$ ipython --no-banner

In [1]: import numpy as np

In [2]: np.set_printoptions(suppress=True, linewidth=160)

In [3]: def rd(a):
   ...:     return np.round(a, 2) + 0
   ...: 

In [4]: A = np.load("dump.npy")

In [5]: rd(A)
Out[5]: 
array([[-0.22,  0.16,  0.27,  0.57,  0.72],
       [ 0.15, -0.15,  0.27,  0.73, -0.6 ],
       [-0.18,  0.03, -0.91,  0.37, -0.01],
       [-0.44, -0.89,  0.04, -0.04,  0.08],
       [ 0.84, -0.39, -0.15,  0.08,  0.33]])

In [6]: M2 = np.linalg.inv(A)

In [7]: rd(A @ M2)
Out[7]: 
array([[1., 0., 0., 0., 0.],
       [0., 1., 0., 0., 0.],
       [0., 0., 1., 0., 0.],
       [0., 0., 0., 1., 0.],
       [0., 0., 0., 0., 1.]])

In [8]: (np.abs(M2) > 1e-9).astype(int)
Out[8]: 
array([[1, 1, 1, 1, 1],
       [1, 1, 1, 1, 1],
       [1, 1, 1, 1, 1],
       [1, 1, 1, 1, 1],
       [1, 1, 1, 1, 1]])

In [9]: rd(np.linalg.inv(M2))
Out[9]: 
array([[-0.22,  0.16,  0.27,  0.57,  0.72],
       [ 0.15, -0.15,  0.27,  0.73, -0.6 ],
       [-0.18,  0.03, -0.91,  0.37, -0.01],
       [-0.44, -0.89,  0.04, -0.04,  0.08],
       [ 0.84, -0.39, -0.15,  0.08,  0.33]])

In [10]: rd(np.linalg.det(A) * np.linalg.det(M2))
Out[10]: np.float64(1.0)

In [11]: rd(np.linalg.cond(A))
Out[11]: np.float64(1.0)

In [12]: rd(np.linalg.det(A) * M2)
Out[12]: 
array([[-0.22,  0.15, -0.18, -0.44,  0.84],
       [ 0.16, -0.15,  0.03, -0.89, -0.39],
       [ 0.27,  0.27, -0.91,  0.04, -0.15],
       [ 0.57,  0.73,  0.37, -0.04,  0.08],
       [ 0.72, -0.6 , -0.01,  0.08,  0.33]])

In [13]: q, _ = np.linalg.qr(np.array([[-0.2, 1.3, -2.3, -2.1, -1.3, 0.7, 1.1, 0.3],
    ...:     [1.0, 0.9, 0.5, -0.5, 0.8, -2.3, -0.3, -1.3],
    ...:     [0.1, 1.7, -0.5, 0.6, 0.3, 1.1, -1.5, -0.1],
    ...:     [1.5, 0.1, 0.7, -0.7, 0.5, -1.3, 1.6, 1.0],
    ...:     [0.4, -1.4, -0.3, 0.1, 1.3, 2.7, 0.3, -1.5],
    ...:     [-1.9, -1.3, -0.6, -0.9, 0.2, 0.9, 1.2, -0.1],
    ...:     [-0.2, -0.1, -0.6, 0.3, -1.2, 1.9, 0.7, -1.2],
    ...:     [-0.3, -0.8, 1.6, 0.3, -0.4, 0.0, 1.2, -0.2]]))

In [14]: evecs, _ = np.linalg.qr(np.array([[-0.6, -0.5, 2.2, 0.7, -1.3],
    ...:     [0.3, 0.1, -0.1, 1.9, 0.4],
    ...:     [-0.5, -0.2, -0.2, -0.4, -0.6],
    ...:     [-0.1, 0.3, 0.1, 1.6, 1.1],
    ...:     [1.0, -0.7, -0.9, 0.5, 0.9]]))

In [15]: sv = 20 * 0.2 ** np.arange(5)

In [16]: J = q[:, :5] * sv @ evecs[:5]

In [17]: rd(J)
Out[17]: 
array([[ 0.07, -0.49, -1.77,  1.18, -1.16],
       [-3.52,  5.04,  4.22, -0.29, -0.54],
       [-0.84,  0.82, -0.13,  1.36, -1.61],
       [-4.97,  7.35,  6.65, -1.61,  0.37],
       [-1.04,  1.73,  2.05, -1.86,  1.44],
       [ 6.62, -9.51, -8.06,  1.08,  0.75],
       [ 0.63, -0.95, -0.98,  0.04,  0.02],
       [ 1.41, -1.76, -0.72, -0.13,  0.64]])

In [18]: vec = np.array([1, 0, 2, -2, -1])

In [19]: target = J @ vec

In [20]: rd(np.linalg.pinv(J) @ J)
Out[20]: 
array([[1., 0., 0., 0., 0.],
       [0., 1., 0., 0., 0.],
       [0., 0., 1., 0., 0.],
       [0., 0., 0., 1., 0.],
       [0., 0., 0., 0., 1.]])

In [21]: rd(target)
Out[21]: array([ -4.68,   6.02,  -2.2 ,  11.19,   5.34, -12.41,  -1.42,  -0.41])

In [22]: rd(np.linalg.lstsq(J, target)[0])
Out[22]: array([ 1.,  0.,  2., -2., -1.])

In [23]: rng = np.random.default_rng(76)

In [24]: target = target + 0.1 * rng.normal(size=8)

In [25]: rd(target)
Out[25]: array([ -4.74,   6.2 ,  -2.1 ,  11.24,   5.45, -12.57,  -1.36,  -0.27])

In [26]: beta, *_ = np.linalg.lstsq(J, target)

In [27]: rd(beta)
Out[27]: array([ 0.91, -0.2 ,  2.15, -2.11, -1.17])

In [28]: beta.round()
Out[28]: array([ 1., -0.,  2., -2., -1.])

In [29]: rd(np.linalg.norm(target - J @ beta))
Out[29]: np.float64(0.23)

In [30]: G = J.T @ J

In [31]: (J @ J.T).shape
Out[31]: (8, 8)

In [32]: np.allclose(G, G.T)
Out[32]: True

In [33]: rd(np.diag(G))
Out[33]: array([ 85.15, 177.63, 135.88,  10.58,   7.43])

In [34]: rd(np.linalg.svd(J, compute_uv=False) ** 2)
Out[34]: array([400.  ,  16.  ,   0.64,   0.03,   0.  ])

In [35]: vec = np.array([1, 0, 2, 2, 2])

In [36]: target = J @ vec

In [37]: beta, lr = np.zeros(5), 1 / np.linalg.norm(J, 2) ** 2

In [38]: for i in range(300):
    ...:     beta -= lr * J.T @ (J @ beta - target)
    ...:     if i % 50 == 0: print(i, round(np.linalg.norm(J @ beta - target), 2))
    ...: 
0 4.04
50 1.93
100 1.74
150 1.61
200 1.5
250 1.39

In [39]: rd(np.linalg.cond(J))
Out[39]: np.float64(625.0)

In [40]: rd(beta)
Out[40]: array([ 0.37, -0.14,  1.22, -0.17,  0.52])

In [41]: M = np.loadtxt("data.csv", delimiter=",")

In [42]: M
Out[42]: 
array([[2., 4., 0., 0., 0., 0., 0.],
       [4., 1., 4., 0., 0., 0., 0.],
       [0., 4., 3., 4., 0., 0., 0.],
       [0., 0., 4., 0., 4., 0., 0.],
       [0., 0., 0., 4., 2., 4., 0.],
       [0., 0., 0., 0., 4., 2., 4.],
       [0., 0., 0., 0., 0., 4., 3.]])

In [43]: # equal to its transpose

In [44]: rd(np.linalg.eigvalsh(M).min())
Out[44]: np.float64(-5.89)

In [45]: try:
    ...:     np.linalg.cholesky(M)
    ...: except np.linalg.LinAlgError as e:
    ...:     print("failed:", e)
    ...: 
failed: Matrix is not positive definite

In [46]: np.all(np.linalg.eigvalsh(M) > 0)
Out[46]: np.False_

In [47]: K = np.loadtxt("w.csv", delimiter=",")

In [48]: rd(K)
Out[48]: 
array([[-1.67, -2.48,  0.2 ],
       [ 2.39, -1.52,  0.99],
       [-0.72,  0.71,  2.82]])

In [49]: def softmax(z):
    ...:     e = np.exp(z - z.max(axis=-1, keepdims=True))
    ...:     return e / e.sum(axis=-1, keepdims=True)
    ...: 

In [50]: rd(softmax(10 * K[0]))
Out[50]: array([0., 0., 1.])

In [51]: rd(softmax(K[0] + 2))
Out[51]: array([0.13, 0.06, 0.82])

In [52]: S = K @ K.T / np.sqrt(3)

In [53]: rd(softmax(S + np.triu(np.full(S.shape, -np.inf), 1)))
Out[53]: 
array([[1.  , 0.  , 0.  ],
       [0.01, 0.99, 0.  ],
       [0.01, 0.01, 0.99]])

In [54]: rd(softmax(S)[0] @ K)
Out[54]: array([-1.64, -2.46,  0.22])

In [55]: proj = np.triu(np.array([[-3, 2, 7], [-5, -2, 6], [-6, 8, -4]]), 1) + np.eye(3)

In [56]: M2 = proj @ K @ np.linalg.inv(proj)

In [57]: rd(np.trace(M2)), rd(np.trace(K))
Out[57]: (np.float64(-0.37), np.float64(-0.37))

In [58]: rd(M2)
Out[58]: 
array([[-1.91,  3.28, 15.63],
       [-1.91,  6.58, -8.15],
       [-0.72,  2.15, -5.04]])

In [59]: rd(np.linalg.det(M2))
Out[59]: np.float64(27.0)

In [60]: X = np.load("case10.npy")

In [61]: X
Out[61]: 
array([[0, 1, 0, 0, 0, 0, 0, 0],
       [0, 0, 0, 0, 0, 0, 0, 1],
       [0, 0, 0, 0, 0, 1, 0, 0],
       [0, 0, 1, 0, 0, 0, 0, 0],
       [0, 0, 0, 1, 0, 0, 0, 0],
       [0, 0, 0, 0, 0, 0, 1, 0],
       [1, 0, 0, 0, 0, 0, 0, 0],
       [0, 0, 0, 0, 1, 0, 0, 0]])

In [62]: # orthonormal columns

In [63]: np.linalg.matrix_power(X, 2)
Out[63]: 
array([[0, 0, 0, 0, 0, 0, 0, 1],
       [0, 0, 0, 0, 1, 0, 0, 0],
       [0, 0, 0, 0, 0, 0, 1, 0],
       [0, 0, 0, 0, 0, 1, 0, 0],
       [0, 0, 1, 0, 0, 0, 0, 0],
       [1, 0, 0, 0, 0, 0, 0, 0],
       [0, 1, 0, 0, 0, 0, 0, 0],
       [0, 0, 0, 1, 0, 0, 0, 0]])

In [64]: p = np.eye(8)[4]

In [65]: for _ in range(5):
    ...:     p = p @ X
    ...:     print(p.round(2))
    ...: 
[0. 0. 0. 1. 0. 0. 0. 0.]
[0. 0. 1. 0. 0. 0. 0. 0.]
[0. 0. 0. 0. 0. 1. 0. 0.]
[0. 0. 0. 0. 0. 0. 1. 0.]
[1. 0. 0. 0. 0. 0. 0. 0.]

In [66]: X[:, 8]
Traceback (most recent call last):
  Cell In[66], line 1
    X[:, 8]
IndexError: index 8 is out of bounds for axis 1 with size 8


In [67]: np.abs(X).max()
Out[67]: np.int64(1)

In [68]: X.sum(axis=1)
Out[68]: array([1, 1, 1, 1, 1, 1, 1, 1])

In [69]: np.diff(X, axis=0)
Out[69]: 
array([[ 0, -1,  0,  0,  0,  0,  0,  1],
       [ 0,  0,  0,  0,  0,  1,  0, -1],
       [ 0,  0,  1,  0,  0, -1,  0,  0],
       [ 0,  0, -1,  1,  0,  0,  0,  0],
       [ 0,  0,  0, -1,  0,  0,  1,  0],
       [ 1,  0,  0,  0,  0,  0, -1,  0],
       [-1,  0,  0,  0,  1,  0,  0,  0]])

In [70]: np.unravel_index(np.abs(X).argmax(), X.shape)
Out[70]: (np.int64(0), np.int64(1))

In [71]: np.count_nonzero(X)
Out[71]: np.int64(8)

In [72]: np.zeros(8, 8)
Traceback (most recent call last):
  Cell In[72], line 1
    np.zeros(8, 8)
TypeError: Cannot interpret '8' as a data type


In [73]: np.linalg.rank(X)
Traceback (most recent call last):
  Cell In[73], line 1
    np.linalg.rank(X)
AttributeError: module 'numpy.linalg' has no attribute 'rank'


In [74]: np.linalg.matrix_rank(X)
Out[74]: np.int64(8)

In [75]: X.shape
Out[75]: (8, 8)

In [76]: r0, v = X[7], X[6]

In [77]: r0 @ v
Out[77]: np.int64(0)

In [78]: r0 @ r0
Out[78]: np.int64(1)

In [79]: p = (r0 @ v) / (r0 @ r0) * r0

In [80]: np.outer(r0, v)
Out[80]: 
array([[0, 0, 0, 0, 0, 0, 0, 0],
       [0, 0, 0, 0, 0, 0, 0, 0],
       [0, 0, 0, 0, 0, 0, 0, 0],
       [0, 0, 0, 0, 0, 0, 0, 0],
       [1, 0, 0, 0, 0, 0, 0, 0],
       [0, 0, 0, 0, 0, 0, 0, 0],
       [0, 0, 0, 0, 0, 0, 0, 0],
       [0, 0, 0, 0, 0, 0, 0, 0]])

In [81]: rd(np.linalg.norm(r0 + v) ** 2 + np.linalg.norm(r0 - v) ** 2)
Out[81]: np.float64(4.0)

In [82]: v - p
Out[82]: array([1., 0., 0., 0., 0., 0., 0., 0.])

In [83]: vec = np.array([2, 2, 3, 1, 2, 0, 1, 3])

In [84]: rd(np.linalg.det(X))
Out[84]: np.float64(-1.0)

In [85]: E = np.loadtxt("a.csv", delimiter=",")

In [86]: E
Out[86]: 
array([[3., 1., 0., 0., 0.],
       [0., 3., 1., 0., 0.],
       [0., 0., 3., 1., 0.],
       [0., 0., 0., 3., 1.],
       [0., 0., 0., 0., 3.]])

In [87]: # triangular: eigenvalues sit on the diagonal

In [88]: [int(np.linalg.matrix_rank(np.linalg.matrix_power(E, p))) for p in range(1, 6)]
Out[88]: [5, 5, 5, 5, 5]

In [89]: E @ E
Out[89]: 
array([[9., 6., 1., 0., 0.],
       [0., 9., 6., 1., 0.],
       [0., 0., 9., 6., 1.],
       [0., 0., 0., 9., 6.],
       [0., 0., 0., 0., 9.]])

In [90]: W0 = np.load("layer6.npy")

In [91]: rd(W0)
Out[91]: 
array([[ 0.12,  1.17, -1.34, -1.1 , -0.33, -1.39,  0.14, -0.52,  0.83,  0.45],
       [ 1.17, -2.37, -0.39, -0.95,  0.05,  0.  ,  0.13,  0.23,  0.35,  0.21],
       [-1.34, -0.39, -0.3 , -0.88,  0.69,  0.56, -0.5 ,  0.09, -0.07, -0.16],
       [-1.1 , -0.95, -0.88,  1.01, -0.87, -0.56, -0.2 , -0.35, -0.58,  0.28],
       [-0.33,  0.05,  0.69, -0.87, -0.11,  0.27,  1.11, -0.68, -0.34,  1.83],
       [-1.39,  0.  ,  0.56, -0.56,  0.27,  1.13,  0.03,  0.23,  1.35, -0.09],
       [ 0.14,  0.13, -0.5 , -0.2 ,  1.11,  0.03, -0.92,  0.  ,  0.02,  1.42],
       [-0.52,  0.23,  0.09, -0.35, -0.68,  0.23,  0.  , -0.29, -1.17, -0.54],
       [ 0.83,  0.35, -0.07, -0.58, -0.34,  1.35,  0.02, -1.17, -1.26,  0.01],
       [ 0.45,  0.21, -0.16,  0.28,  1.83, -0.09,  1.42, -0.54,  0.01, -1.01]])

In [92]: Uu, sv, Vh = np.linalg.svd(W0)

In [93]: np.argmax(sv[:-1] / (sv[1:] + 1e-6)) + 1
Out[93]: np.int64(9)

In [94]: rd(sv)
Out[94]: array([3., 3., 3., 3., 3., 2., 2., 2., 1., 0.])

In [95]: M2 = Uu[:, :9] @ np.diag(sv[:9]) @ Vh[:9]

In [96]: np.linalg.matrix_rank(W0, rtol=0.05)
Out[96]: np.int64(9)

In [97]: rd(np.linalg.norm(W0 - M2) / np.linalg.norm(W0))
Out[97]: np.float64(0.0)

In [98]: evals, evecs = np.linalg.eigvalsh(M)
Traceback (most recent call last):
  Cell In[98], line 1
    evals, evecs = np.linalg.eigvalsh(M)
ValueError: too many values to unpack (expected 2)


In [99]: evals, evecs = np.linalg.eigh(M)

In [100]: np.abs(evecs[:, -1]).round(6).argmax()
Out[100]: np.int64(2)

In [101]: rd(np.linalg.svd(M, compute_uv=False))
Out[101]: array([9.13, 7.74, 5.89, 4.75, 3.75, 2.49, 1.46])

In [102]: rd(np.linalg.eigvalsh(M + -1 * np.eye(7)))
Out[102]: array([-6.89, -4.75, -2.46,  1.49,  3.75,  6.74,  8.13])

In [103]: rd(evecs @ np.diag(evals) @ evecs.T)
Out[103]: 
array([[2., 4., 0., 0., 0., 0., 0.],
       [4., 1., 4., 0., 0., 0., 0.],
       [0., 4., 3., 4., 0., 0., 0.],
       [0., 0., 4., 0., 4., 0., 0.],
       [0., 0., 0., 4., 2., 4., 0.],
       [0., 0., 0., 0., 4., 2., 4.],
       [0., 0., 0., 0., 0., 4., 3.]])

In [104]: rd(evecs.T @ M @ evecs)
Out[104]: 
array([[-5.89,  0.  ,  0.  ,  0.  ,  0.  ,  0.  ,  0.  ],
       [ 0.  , -3.75,  0.  ,  0.  ,  0.  ,  0.  ,  0.  ],
       [ 0.  ,  0.  , -1.46,  0.  ,  0.  ,  0.  ,  0.  ],
       [ 0.  ,  0.  ,  0.  ,  2.49,  0.  ,  0.  ,  0.  ],
       [ 0.  ,  0.  ,  0.  ,  0.  ,  4.75,  0.  ,  0.  ],
       [ 0.  ,  0.  ,  0.  ,  0.  ,  0.  ,  7.74,  0.  ],
       [ 0.  ,  0.  ,  0.  ,  0.  ,  0.  ,  0.  ,  9.13]])

In [105]: rd(evecs.T @ evecs)
Out[105]: 
array([[1., 0., 0., 0., 0., 0., 0.],
       [0., 1., 0., 0., 0., 0., 0.],
       [0., 0., 1., 0., 0., 0., 0.],
       [0., 0., 0., 1., 0., 0., 0.],
       [0., 0., 0., 0., 1., 0., 0.],
       [0., 0., 0., 0., 0., 1., 0.],
       [0., 0., 0., 0., 0., 0., 1.]])

In [106]: rd(np.abs(evecs[:, -1]))
Out[106]: array([0.18, 0.33, 0.49, 0.41, 0.46, 0.41, 0.27])

In [107]: rd(np.trace(np.linalg.pinv(W0) @ W0))
Out[107]: np.float64(9.0)

In [108]: np.linalg.lstsq(W0[:-1].T, W0[-1])[2]
Out[108]: np.int32(9)

In [109]: F = np.loadtxt("out18.csv", delimiter=",")

In [110]: F
Out[110]: 
array([[-2.8 , -0.1 ,  2.1 , -0.1 , -1.4 ,  0.5 , -1.  ,  0.2 ,  0.7 ,  1.47],
       [ 0.  ,  0.8 , -0.3 , -0.1 , -1.7 ,  0.5 , -2.2 ,  0.5 , -0.7 ,  1.76],
       [-1.9 ,  0.1 ,  0.3 ,  0.8 , -2.8 ,  0.5 , -0.7 , -0.7 , -1.5 ,  2.84],
       [ 0.1 ,  0.1 ,  1.2 ,  0.7 ,  0.5 ,  0.7 ,  1.2 ,  0.4 ,  0.8 , -0.45],
       [ 0.4 , -0.4 ,  0.7 , -0.5 , -1.2 , -0.2 , -1.5 ,  0.2 , -0.5 ,  1.22],
       [-0.1 , -0.1 , -0.6 ,  0.6 ,  1.2 ,  0.7 ,  0.8 , -0.1 ,  0.7 , -1.2 ],
       [ 0.5 , -2.1 , -1.2 ,  0.9 ,  1.3 , -1.3 ,  0.6 , -1.3 , -1.3 , -1.36],
       [ 0.4 , -0.8 ,  0.8 , -1.2 , -0.5 ,  0.6 , -1.5 , -1.  , -1.7 ,  0.51],
       [-1.1 ,  0.5 ,  0.2 , -0.6 ,  0.3 , -1.4 , -0.5 ,  0.  , -1.1 , -0.35],
       [-1.6 ,  2.6 ,  0.9 , -1.3 ,  0.1 , -0.6 ,  1.1 ,  0.3 , -0.8 , -0.15],
       [ 0.2 ,  1.9 , -0.7 ,  0.3 , -0.9 ,  0.4 ,  1.8 ,  0.8 , -0.7 ,  0.97],
       [-1.  ,  0.6 ,  0.  ,  0.1 ,  0.2 ,  1.  , -0.8 , -2.  ,  0.7 , -0.23],
       [ 0.7 , -0.4 ,  0.2 ,  0.2 ,  0.8 , -0.5 , -0.1 , -0.9 ,  1.3 , -0.74],
       [-2.1 , -0.5 , -0.9 ,  0.7 ,  1.2 ,  2.3 , -1.1 , -1.1 , -0.2 , -1.19],
       [ 1.2 , -0.3 ,  0.6 ,  0.8 ,  0.1 ,  0.5 , -1.  ,  1.6 , -0.4 , -0.1 ],
       [ 0.5 ,  0.5 , -0.7 , -0.1 , -0.3 , -0.2 ,  1.2 , -0.4 ,  2.2 ,  0.28],
       [ 2.1 ,  1.9 ,  1.2 ,  0.9 , -0.6 ,  1.6 , -1.6 , -1.4 ,  0.1 ,  0.6 ],
       [-0.1 ,  1.3 ,  1.8 , -0.2 , -0.4 ,  0.8 ,  0.3 , -2.4 , -0.7 ,  0.44],
       [ 0.6 , -1.4 ,  0.2 ,  0.3 , -1.  , -0.3 ,  1.  ,  0.6 ,  2.  ,  1.08],
       [-0.5 , -1.9 ,  0.7 ,  0.9 ,  0.9 , -0.5 ,  0.  ,  0.6 , -0.1 , -0.88],
       [ 0.4 ,  0.3 , -0.4 ,  1.  , -1.8 ,  0.5 ,  0.  , -0.5 ,  1.  ,  1.71],
       [-0.5 , -1.7 , -0.2 ,  0.9 , -1.  ,  1.2 ,  1.3 ,  0.1 ,  0.1 ,  1.04],
       [ 0.2 , -0.3 , -0.7 ,  1.6 ,  1.3 ,  1.2 , -2.5 ,  0.  ,  0.4 , -1.33],
       [-2.1 ,  0.6 ,  0.1 ,  0.3 , -0.1 , -0.8 ,  0.4 , -0.2 , -0.7 ,  0.15],
       [-1.2 , -0.1 ,  0.4 ,  1.2 ,  0.5 ,  0.  ,  0.6 , -0.4 ,  1.5 , -0.45],
       [ 0.6 , -1.3 ,  0.8 , -0.4 , -0.6 ,  0.3 ,  0.3 , -0.9 ,  0.  ,  0.54],
       [ 0.4 , -0.9 ,  0.2 ,  1.  ,  0.6 ,  1.  ,  1.7 ,  0.4 ,  0.5 , -0.63],
       [ 0.2 , -1.5 ,  0.  ,  1.2 , -0.1 ,  1.7 ,  0.3 ,  1.4 ,  0.2 ,  0.04],
       [-0.2 , -0.4 ,  0.5 , -1.  , -1.8 ,  1.2 , -0.2 ,  1.4 ,  0.7 ,  1.74],
       [-0.3 ,  0.2 ,  1.1 ,  0.9 ,  0.9 ,  0.1 , -1.7 ,  0.7 , -0.8 , -0.96],
       [-1.  ,  0.2 ,  1.6 , -0.7 , -0.8 , -1.7 , -2.1 ,  1.  , -0.6 ,  0.76],
       [-1.4 , -0.1 ,  1.9 , -0.2 , -0.1 , -0.2 ,  0.2 , -0.7 , -0.4 , -0.01],
       [-0.3 ,  1.1 , -0.7 ,  0.8 ,  1.7 , -0.3 , -1.  , -0.6 ,  0.  , -1.73],
       [ 1.  , -2.7 , -1.5 ,  1.4 , -0.3 , -0.2 ,  0.1 , -0.7 , -0.2 ,  0.34],
       [ 1.4 ,  0.2 ,  0.1 ,  0.  ,  1.5 ,  0.5 , -0.2 ,  0.1 ,  0.1 , -1.42],
       [ 0.7 ,  0.5 ,  0.  , -1.2 , -0.3 ,  0.7 ,  0.7 , -0.9 ,  0.7 ,  0.33],
       [ 1.1 ,  0.8 , -0.3 , -0.7 , -0.3 , -1.1 , -0.2 ,  0.5 ,  0.1 ,  0.34],
       [ 0.7 , -0.3 , -1.1 , -0.2 , -2.3 ,  0.  , -2.1 ,  0.5 , -0.9 ,  2.35],
       [-0.4 ,  0.5 ,  0.3 , -0.3 ,  0.2 , -0.2 , -2.5 ,  0.3 ,  0.1 , -0.13]])

In [111]: Xs = F - F.mean(axis=0)

In [112]: Uu, sv, Vh = np.linalg.svd(Xs, full_matrices=False)

In [113]: rd(sv ** 2 / (sv ** 2).sum())
Out[113]: array([0.27, 0.17, 0.14, 0.11, 0.09, 0.08, 0.06, 0.05, 0.03, 0.  ])

In [114]: rd((sv ** 2).sum() ** 2 / (sv ** 4).sum())
Out[114]: np.float64(6.5)
